% ipython --no-banner

In [1]: import numpy as np

In [2]: import numpy.linalg as la

In [3]: np.set_printoptions(suppress=True, linewidth=160)

In [4]: E = np.load("dump.npy")

In [5]: E
Out[5]: 
array([[-4,  4, -8,  4,  4, -8,  4],
       [ 0,  0,  0,  0,  0,  0,  0],
       [ 5, -5, 10, -5, -5, 10, -5],
       [ 0,  0,  0,  0,  0,  0,  0],
       [ 4, -4,  8, -4, -4,  8, -4],
       [ 0,  0,  0,  0,  0,  0,  0],
       [ 5, -5, 10, -5, -5, 10, -5]])

In [6]: # looks like rank 1

In [7]: left, s, vt = la.svd(E)

In [8]: print(s.round(2) + 0)
[32.65  0.    0.    0.    0.    0.    0.  ]

In [9]: other = left[:, :1] @ np.diag(s[:1]) @ vt[:1]

In [10]: np.round(np.abs(E - other).max(), 2)
Out[10]: np.float64(0.0)

In [11]: np.allclose(E[:-1].T @ la.lstsq(E[:-1].T, E[-1])[0], E[-1])
Out[11]: True

In [12]: la.lstsq(E[:-1].T, E[-1])[2]
Out[12]: np.int32(1)

In [13]: np.round(E @ la.pinv(E) @ E, 2)
Out[13]: 
array([[-4.,  4., -8.,  4.,  4., -8.,  4.],
       [ 0.,  0.,  0.,  0.,  0.,  0.,  0.],
       [ 5., -5., 10., -5., -5., 10., -5.],
       [ 0.,  0.,  0.,  0.,  0.,  0.,  0.],
       [ 4., -4.,  8., -4., -4.,  8., -4.],
       [ 0.,  0.,  0.,  0.,  0.,  0.,  0.],
       [ 5., -5., 10., -5., -5., 10., -5.]])

In [14]: np.abs(np.diag(la.qr(E)[1])) > 1e-9
Out[14]: array([ True, False, False, False, False, False, False])

In [15]: J = np.load("w.npy")

In [16]: J.round(2)
Out[16]: 
array([[0.33, 0.17, 0.17, 0.  , 0.17, 0.  , 0.17],
       [0.  , 0.33, 0.33, 0.  , 0.  , 0.33, 0.  ],
       [0.14, 0.14, 0.29, 0.14, 0.14, 0.14, 0.  ],
       [0.33, 0.33, 0.  , 0.33, 0.  , 0.  , 0.  ],
       [0.33, 0.33, 0.  , 0.  , 0.33, 0.  , 0.  ],
       [0.2 , 0.2 , 0.  , 0.  , 0.2 , 0.2 , 0.2 ],
       [0.  , 0.  , 0.  , 0.  , 0.  , 0.  , 1.  ]])

In [17]: # rows sum to 1

In [18]: C2 = J.T @ J

In [19]: np.round(np.diag(C2), 2)
Out[19]: array([0.39, 0.42, 0.22, 0.13, 0.2 , 0.17, 1.07])

In [20]: np.round(np.trace(C2), 2), round((J ** 2).sum(), 2)
Out[20]: (np.float64(2.61), np.float64(2.61))

In [21]: np.allclose(C2, C2.T)
Out[21]: True

In [22]: rng = np.random.default_rng(229649)

In [23]: lab = rng.permutation(7)

In [24]: other = J[:, lab] * rng.choice([-1, 1], 7)

In [25]: other.round(2)
Out[25]: 
array([[ 0.17,  0.17,  0.17, -0.17, -0.  ,  0.  ,  0.33],
       [ 0.33,  0.  ,  0.  , -0.33, -0.  ,  0.33,  0.  ],
       [ 0.29,  0.14,  0.  , -0.14, -0.14,  0.14,  0.14],
       [ 0.  ,  0.  ,  0.  , -0.33, -0.33,  0.  ,  0.33],
       [ 0.  ,  0.33,  0.  , -0.33, -0.  ,  0.  ,  0.33],
       [ 0.  ,  0.2 ,  0.2 , -0.2 , -0.  ,  0.2 ,  0.2 ],
       [ 0.  ,  0.  ,  1.  , -0.  , -0.  ,  0.  ,  0.  ]])

In [26]: left, _, vt = la.svd(J.T @ other)

In [27]: np.round(left @ vt, 2) + 0
Out[27]: 
array([[ 0.,  0.,  0.,  0.,  0.,  0.,  1.],
       [ 0.,  0.,  0., -1.,  0.,  0.,  0.],
       [ 1.,  0.,  0.,  0.,  0.,  0.,  0.],
       [ 0.,  0.,  0.,  0., -1.,  0.,  0.],
       [ 0.,  1.,  0.,  0.,  0.,  0.,  0.],
       [ 0.,  0.,  0.,  0.,  0.,  1.,  0.],
       [ 0.,  0.,  1.,  0.,  0.,  0.,  0.]])

In [28]: f, g = J[1], J[3]

In [29]: round(f @ g, 2)
Out[29]: np.float64(0.11)

In [30]: pr = (f @ g) / (f @ f) * f

In [31]: np.round(g - pr, 2)
Out[31]: array([ 0.33,  0.22, -0.11,  0.33,  0.  , -0.11,  0.  ])

In [32]: (g - pr) @ f
Out[32]: np.float64(0.0)

In [33]: la.matrix_rank(np.outer(f, g))
Out[33]: np.int64(1)

In [34]: np.round(np.outer(f, g), 2)
Out[34]: 
array([[0.  , 0.  , 0.  , 0.  , 0.  , 0.  , 0.  ],
       [0.11, 0.11, 0.  , 0.11, 0.  , 0.  , 0.  ],
       [0.11, 0.11, 0.  , 0.11, 0.  , 0.  , 0.  ],
       [0.  , 0.  , 0.  , 0.  , 0.  , 0.  , 0.  ],
       [0.  , 0.  , 0.  , 0.  , 0.  , 0.  , 0.  ],
       [0.11, 0.11, 0.  , 0.11, 0.  , 0.  , 0.  ],
       [0.  , 0.  , 0.  , 0.  , 0.  , 0.  , 0.  ]])

In [35]: other = np.array([[0, 3], [1, 1]])

In [36]: W2 = np.array([[-1, -5], [2, 4]])

In [37]: W0 = np.kron(other, W2)

In [38]: W0
Out[38]: 
array([[  0,   0,  -3, -15],
       [  0,   0,   6,  12],
       [ -1,  -5,  -1,  -5],
       [  2,   4,   2,   4]])

In [39]: np.einsum("ii->", W0)
Out[39]: np.int64(3)

In [40]: print(round(float(la.det(W0.T)), 2))
324.0

In [41]: print(round(la.eigvals(W0).sum().real, 2))
3.0

In [42]: O = W0.astype(float).copy()

In [43]: for j in range(4):
    ...:     O[:, j] -= O[:, :j] @ (O[:, :j].T @ O[:, j])
    ...:     O[:, j] /= la.norm(O[:, j])
    ...: 

In [44]: O.round(2) + 0
Out[44]: 
array([[ 0.  ,  0.  , -0.45, -0.89],
       [ 0.  ,  0.  ,  0.89, -0.45],
       [-0.45, -0.89,  0.  ,  0.  ],
       [ 0.89, -0.45,  0.  ,  0.  ]])

In [45]: other = la.inv(W0)

In [46]: print(round(float(la.cond(W0)), 2))
25.39

In [47]: np.round(la.det(W0) * other, 2)
Out[47]: 
array([[ -72.,  -90.,  216.,  270.],
       [  36.,   18., -108.,  -54.],
       [  72.,   90.,    0.,    0.],
       [ -36.,  -18.,   -0.,   -0.]])

In [48]: round(la.slogdet(W0)[0], 2)
Out[48]: np.float64(1.0)

In [49]: np.allclose(other, W0.T)
Out[49]: False

In [50]: np.round(W0 @ other, 2) + 0
Out[50]: 
array([[1., 0., 0., 0.],
       [0., 1., 0., 0.],
       [0., 0., 1., 0.],
       [0., 0., 0., 1.]])

In [51]: other = E + rng.integers(-2, 3, (7, 1)) @ rng.integers(-2, 3, (1, 7))

In [52]: other
Out[52]: 
array([[-4,  4, -8,  4,  4, -8,  4],
       [-1, -2,  0,  0,  0, -2,  0],
       [ 4, -7, 10, -5, -5,  8, -5],
       [ 1,  2,  0,  0,  0,  2,  0],
       [ 4, -4,  8, -4, -4,  8, -4],
       [ 1,  2,  0,  0,  0,  2,  0],
       [ 4, -7, 10, -5, -5,  8, -5]])

In [53]: np.round(la.svd(other - E, compute_uv=False), 2) + 0
Out[53]: array([6.71, 0.  , 0.  , 0.  , 0.  , 0.  , 0.  ])

In [54]: print(other - E)
[[ 0  0  0  0  0  0  0]
 [-1 -2  0  0  0 -2  0]
 [-1 -2  0  0  0 -2  0]
 [ 1  2  0  0  0  2  0]
 [ 0  0  0  0  0  0  0]
 [ 1  2  0  0  0  2  0]
 [-1 -2  0  0  0 -2  0]]

In [55]: X = np.loadtxt("test14.csv", delimiter=",")

In [56]: X
Out[56]: 
array([[ 0.,  1., -1.],
       [-1.,  0., -1.],
       [ 1.,  1.,  0.]])

In [57]: other = X + rng.integers(-2, 3, (3, 2)) @ rng.integers(-2, 3, (2, 3))

In [58]: other
Out[58]: 
array([[ 0.,  1., -2.],
       [-1., -1., -2.],
       [ 1., -1., -5.]])

In [59]: np.abs(other - X).sum(axis=1)
Out[59]: array([1., 2., 7.])

In [60]: rk = la.matrix_rank(X)

In [61]: rk
Out[61]: np.int64(2)

In [62]: N = la.svd(X)[2][rk:].T

In [63]: np.round(N[:, 0] / N[np.abs(N[:, 0]).round(6).argmax(), 0], 2)
Out[63]: array([ 1., -1., -1.])

In [64]: [int(la.matrix_rank(X[:i])) for i in range(1, len(X) + 1)]
Out[64]: [1, 2, 2]

In [65]: left, s, vt = la.svd(X)

In [66]: V = vt[:(s > 1e-8).sum()]

In [67]: x0 = X[0] + -2 * X[1] + rng.integers(2) * np.eye(3)[0]

In [68]: x0
Out[68]: array([2., 1., 1.])

In [69]: np.allclose(V.T @ V @ x0, x0)
Out[69]: True

In [70]: np.round(V.T @ V, 2)
Out[70]: 
array([[ 0.67,  0.33,  0.33],
       [ 0.33,  0.67, -0.33],
       [ 0.33, -0.33,  0.67]])

In [71]: print(la.matrix_rank(np.vstack([X, x0])))
2

In [72]: round(la.norm(x0 - V.T @ V @ x0), 2)
Out[72]: np.float64(0.0)

In [73]: print(np.round(np.diag(V.T @ V), 2))
[0.67 0.67 0.67]

In [74]: K = np.load("case13.npy")

In [75]: K
Out[75]: 
array([[-4,  0, -4],
       [-1, -7, -3],
       [-5, -7,  0],
       [-4,  3, -4],
       [-1, -7, -3]])

In [76]: # row 4 repeats row 1

In [77]: proj = K @ la.solve(K.T @ K, K.T)

In [78]: np.round((np.eye(5) - proj) @ K, 2) + 0
Out[78]: 
array([[0., 0., 0.],
       [0., 0., 0.],
       [0., 0., 0.],
       [0., 0., 0.],
       [0., 0., 0.]])

In [79]: np.allclose(proj @ proj, proj)
Out[79]: True

In [80]: other = K + rng.integers(-2, 3, (5, 2)) @ rng.integers(-2, 3, (2, 3))

In [81]: print(other)
[[-3 -2 -8]
 [-1 -8 -5]
 [-3 -9 -4]
 [-5  3 -4]
 [-3 -6 -1]]

In [82]: np.abs(other - K).sum(axis=1)
Out[82]: array([7, 3, 8, 1, 5])

In [83]: other = np.c_[K[:, :2] @ np.array([[0, 0], [2, 2]]), np.array([0, 8, 5, 1, 3])]

In [84]: other
Out[84]: 
array([[  0,   0,   0],
       [-14, -14,   8],
       [-14, -14,   5],
       [  6,   6,   1],
       [-14, -14,   3]])

In [85]: la.matrix_rank(other)
Out[85]: np.int64(2)

In [86]: np.round(la.lstsq(K, other[:, 0])[0], 2) + 0
Out[86]: array([0., 2., 0.])

In [87]: la.matrix_rank(np.c_[K, other])
Out[87]: np.int64(4)

In [88]: np.round(la.norm(other - K @ la.lstsq(K, other)[0], axis=0), 2) + 0
Out[88]: array([0.  , 0.  , 4.09])

In [89]: M = np.load("out17.npy")

In [90]: M
Out[90]: 
array([[0., 5., 2.],
       [5., 0., 0.],
       [2., 0., 0.]])

In [91]: # looks like rank 2

In [92]: w, V = la.eigh(M)

In [93]: w.round(2)
Out[93]: array([-5.39,  0.  ,  5.39])

In [94]: print(np.round(V.T @ M @ V, 2) + 0)
[[-5.39  0.    0.  ]
 [ 0.    0.    0.  ]
 [ 0.    0.    5.39]]

In [95]: np.abs(V[:, -1]).round(6).argmax()
Out[95]: np.int64(0)

In [96]: feats = np.load("mat.npy")

In [97]: print(feats)
[[-0.34  0.94  0.77  0.11 -0.15  0.96]
 [-0.72 -1.    0.97 -0.85 -0.37 -0.92]
 [ 0.69 -0.44 -0.98  0.37  0.35 -0.95]
 [-0.56 -0.03  0.93 -0.35 -0.26  0.8 ]
 [ 0.    0.33  0.02  0.06  0.    0.25]
 [-0.85 -1.    1.   -0.92 -0.49 -0.89]
 [-0.45 -0.96  0.82 -0.55 -0.21 -0.54]
 [-0.78 -0.85  0.99 -0.67 -0.42  0.74]
 [ 0.75  0.77 -0.99  0.62  0.4  -0.76]
 [ 0.69  1.   -0.97  0.77  0.35  0.7 ]
 [-0.27 -0.39  0.61 -0.23 -0.12  0.19]
 [ 0.81  1.   -0.99  0.85  0.45  0.58]
 [-0.72 -0.96  0.98 -0.7  -0.37  0.13]
 [-0.4  -0.99  0.74 -0.6  -0.18 -0.84]
 [ 0.27  0.39 -0.61  0.23  0.12 -0.19]
 [ 0.27  0.52 -0.6   0.25  0.12 -0.06]
 [-0.56 -0.71  0.92 -0.47 -0.26  0.43]
 [-0.6  -1.    0.93 -0.74 -0.29 -0.82]
 [ 0.75  0.97 -0.99  0.72  0.4  -0.21]
 [-0.75 -0.99  0.98 -0.79 -0.4  -0.41]
 [ 0.4   0.49 -0.79  0.32  0.18 -0.34]]

In [98]: d = la.norm(feats[:, None] - feats[None], axis=-1)

In [99]: d[6].round(6).argsort(kind="stable")[:4]
Out[99]: array([ 6, 13, 17, 19])

In [100]: np.unravel_index(d.round(6).argmax(), d.shape)
Out[100]: (np.int64(5), np.int64(11))

In [101]: cen = feats - feats.mean(axis=0)

In [102]: V = la.svd(cen)[2][:4]

In [103]: other = cen - cen @ V.T @ V

In [104]: print(np.round(other.std(axis=0), 2) + 0)
[0.01 0.   0.   0.02 0.01 0.  ]

In [105]: la.norm(other, axis=1).round(6).argmax()
Out[105]: np.int64(0)

In [106]: print(round(la.norm(other) / la.norm(cen), 2))
0.01

In [107]: np.round((cen @ V.T).std(axis=0), 2)
Out[107]: array([1.4 , 0.69, 0.25, 0.11])

In [108]: C2 = np.cov(feats, rowvar=False)

In [109]: print(np.round(feats.std(axis=0), 2))
[0.59 0.79 0.85 0.58 0.3  0.62]

In [110]: np.round(np.polyfit(feats[:, 3], feats[:, 1], 1), 2)
Out[110]: array([1.26, 0.02])

In [111]: A = np.array([[1, 0, 0, 0], [0, 1, 0, 0], [0, 0, 1, 0], [0, 0, 0, 1]])

In [112]: A
Out[112]: 
array([[1, 0, 0, 0],
       [0, 1, 0, 0],
       [0, 0, 1, 0],
       [0, 0, 0, 1]])

In [113]: # row-stochastic, so 1 is an eigenvalue

In [114]: print(round(la.norm(A, 2), 2))
1.0

In [115]: round(la.norm(A) ** 2 / la.norm(A, 2) ** 2, 2)
Out[115]: np.float64(4.0)

In [116]: np.round(la.norm(A, axis=0), 2)
Out[116]: array([1., 1., 1., 1.])

In [117]: round(float(la.norm(A[0] - A[2])), 2)
Out[117]: 1.41

In [118]: np.round(la.norm(A, axis=1), 2)
Out[118]: array([1., 1., 1., 1.])

In [119]: x0 = np.array([0, -1, 0, 2])

In [120]: A @ A @ x0
Out[120]: array([ 0, -1,  0,  2])

In [121]: print(A @ x0)
[ 0 -1  0  2]

In [122]: np.eye(4) - A
Out[122]: 
array([[0., 0., 0., 0.],
       [0., 0., 0., 0.],
       [0., 0., 0., 0.],
       [0., 0., 0., 0.]])
